$ ipython --no-banner

In [1]: import numpy as np

In [2]: from numpy import linalg as LA

In [3]: np.set_printoptions(suppress=True, linewidth=160)

In [4]: def rnd(a):
   ...:     return np.round(a, 1) + 0
   ...: 

In [5]: W0 = np.array([[0, 2, 1], [-2, 0, -3], [-1, 3, 0]])

In [6]: r = LA.matrix_rank(W0)

In [7]: r
Out[7]: np.int64(2)

In [8]: ns = LA.svd(W0)[2][r:].T

In [9]: [int(LA.matrix_rank(W0[:i])) for i in range(1, len(W0) + 1)]
Out[9]: [1, 2, 2]

In [10]: [int(LA.matrix_rank(W0[:, :j + 1])) for j in range(3)]
Out[10]: [1, 2, 2]

In [11]: np.allclose(W0 @ ns, 0)
Out[11]: True

In [12]: ns.shape
Out[12]: (3, 1)

In [13]: rnd(ns @ ns.T)
Out[13]: 
array([[ 0.6,  0.2, -0.4],
       [ 0.2,  0.1, -0.1],
       [-0.4, -0.1,  0.3]])

In [14]: rnd(ns[:, 0] / ns[np.abs(ns[:, 0]).round(6).argmax(), 0])
Out[14]: array([ 1. ,  0.3, -0.7])

In [15]: W1 = np.array([[-5, -5, 4], [-2, 0, 3], [0, 0, 0]])

In [16]: coef = np.array([3, -1, -2])

In [17]: hid = np.maximum(W0 @ W1 + coef, 0)

In [18]: (hid > 0).astype(int)
Out[18]: 
array([[0, 0, 1],
       [1, 1, 0],
       [1, 1, 1]])

In [19]: cent = np.array([[2, -3, 1], [1, -2, 2], [3, 2, -2]])

In [20]: (hid @ cent).round(6).argmax(axis=1)
Out[20]: array([0, 0, 0])

In [21]: hid @ cent
Out[21]: 
array([[ 12,   8,  -8],
       [ 35, -57,  31],
       [ 17,  -8,   4]])

In [22]: cov = W0.T @ W0

In [23]: rnd(LA.eigvalsh(cov)[::-1])
Out[23]: array([14., 14.,  0.])

In [24]: cov
Out[24]: 
array([[ 5, -3,  6],
       [-3, 13,  2],
       [ 6,  2, 10]])

In [25]: LA.matrix_rank(cov)
Out[25]: np.int64(2)

In [26]: rnd(LA.svd(W0, compute_uv=False) ** 2)
Out[26]: array([14., 14.,  0.])

In [27]: A = np.diag(5 * np.array([2, -2, 0])) + np.array([[9, -8, 8], [1, 8, 6], [5, 1, -8]])

In [28]: A
Out[28]: 
array([[19, -8,  8],
       [ 1, -2,  6],
       [ 5,  1, -8]])

In [29]: def softmax(z):
    ...:     e = np.exp(z - z.max(axis=-1, keepdims=True))
    ...:     return e / e.sum(axis=-1, keepdims=True)
    ...: 

In [30]: rnd(softmax(A).sum(axis=1))
Out[30]: array([1., 1., 1.])

In [31]: rnd(softmax(10 * A[2]))
Out[31]: array([1., 0., 0.])

In [32]: att = A @ A.T / np.sqrt(3)

In [33]: softmax(att).round(6).argmax(axis=1)
Out[33]: array([0, 0, 2])

In [34]: rnd(softmax(att + np.triu(np.full(att.shape, -np.inf), 1)))
Out[34]: 
array([[1., 0., 0.],
       [1., 0., 0.],
       [0., 0., 1.]])

In [35]: left, sv, Vt = LA.svd(A, full_matrices=False)

In [36]: rnd(np.abs(Vt[0]))
Out[36]: array([0.8, 0.4, 0.4])

In [37]: np.allclose(left * sv @ Vt, A)
Out[37]: True

In [38]: rnd(Vt @ Vt.T)
Out[38]: 
array([[1., 0., 0.],
       [0., 1., 0.],
       [0., 0., 1.]])

In [39]: (sv > 1e-8).sum()
Out[39]: np.int64(3)

In [40]: data = np.array([[2.8, 0.9, -0.4],
    ...:     [-2.0, -2.0, -0.9],
    ...:     [-0.6, -2.9, -0.6],
    ...:     [0.6, 1.1, 2.7],
    ...:     [0.4, -2.1, 2.1],
    ...:     [0.0, 2.2, -2.0],
    ...:     [-0.1, -2.4, -1.7],
    ...:     [-1.9, 0.1, -2.3],
    ...:     [2.2, -0.5, 2.0],
    ...:     [-2.8, -0.3, -0.9],
    ...:     [0.1, -3.0, -0.2],
    ...:     [2.5, -1.7, -0.3],
    ...:     [1.9, 2.1, 1.1],
    ...:     [1.5, -1.7, -2.0],
    ...:     [-1.3, 0.5, 2.6],
    ...:     [-2.5, -1.6, -0.5],
    ...:     [-2.6, 0.7, 1.4],
    ...:     [-1.2, -2.1, -1.8]])

In [41]: Xs = data - data.mean(axis=0)

In [42]: left, sv, Vt = LA.svd(Xs, full_matrices=False)

In [43]: rnd(Vt[0] * np.sign(Vt[0, np.abs(Vt[0]).argmax()]))
Out[43]: array([0.6, 0.5, 0.6])

In [44]: np.abs(left[:, 0]).argmax()
Out[44]: np.int64(12)

In [45]: np.searchsorted(np.cumsum(sv ** 2) / (sv ** 2).sum(), 0.9) + 1
Out[45]: np.int64(3)

In [46]: rng = np.random.default_rng(232069)

In [47]: F = (rng.random((3, 3)) < 0.3) + np.eye(3)

In [48]: F /= F.sum(axis=1, keepdims=True)

In [49]: rnd(F)
Out[49]: 
array([[0.5, 0.2, 0.2],
       [0. , 1. , 0. ],
       [0. , 0. , 1. ]])

In [50]: th = np.radians(7)

In [51]: Rm = np.eye(3)

In [52]: Rm[2, 2] = Rm[1, 1] = np.cos(th)

In [53]: Rm[2, 1], Rm[1, 2] = -np.sin(th), np.sin(th)

In [54]: rnd(Rm)
Out[54]: 
array([[ 1. ,  0. ,  0. ],
       [ 0. ,  1. ,  0.1],
       [ 0. , -0.1,  1. ]])

In [55]: B = F @ Rm.T

In [56]: np.allclose(F @ F.T, B @ B.T)
Out[56]: True

In [57]: rnd(B)
Out[57]: 
array([[ 0.5,  0.3,  0.2],
       [ 0. ,  1. , -0.1],
       [ 0. ,  0.1,  1. ]])

In [58]: rnd(np.abs(B - F).max(axis=0))
Out[58]: array([0. , 0.1, 0.1])

In [59]: rnd(LA.svd(F, compute_uv=False)), rnd(LA.svd(B, compute_uv=False))
Out[59]: (array([1.1, 1. , 0.5]), array([1.1, 1. , 0.5]))

In [60]: cov = np.cov(data, rowvar=False)

In [61]: rnd(cov)
Out[61]: 
array([[3.3, 0.4, 0.6],
       [0.4, 2.8, 0.8],
       [0.6, 0.8, 2.8]])

In [62]: np.argsort(-data.std(axis=0).round(6), kind="stable")
Out[62]: array([0, 1, 2])

In [63]: rnd(LA.eigvalsh(cov)[::-1])
Out[63]: array([4.1, 2.8, 2. ])

In [64]: rnd(np.corrcoef(data[:, 0], data[:, 1])[0, 1])
Out[64]: np.float64(0.1)

In [65]: print(rnd(np.corrcoef(data.T)))
[[1.  0.1 0.2]
 [0.1 1.  0.3]
 [0.2 0.3 1. ]]

In [66]: print(rnd(softmax(F[2] + 5)))
[0.2 0.2 0.6]

In [67]: print(rnd(softmax(F).sum(axis=1)))
[1. 1. 1.]

In [68]: rnd(softmax(10 * F[2]))
Out[68]: array([0., 0., 1.])

In [69]: rnd(softmax(F[2]))
Out[69]: array([0.2, 0.2, 0.6])

In [70]: att = F @ F.T / np.sqrt(3)

In [71]: rnd(softmax(att))
Out[71]: 
array([[0.3, 0.3, 0.3],
       [0.3, 0.5, 0.3],
       [0.3, 0.3, 0.5]])
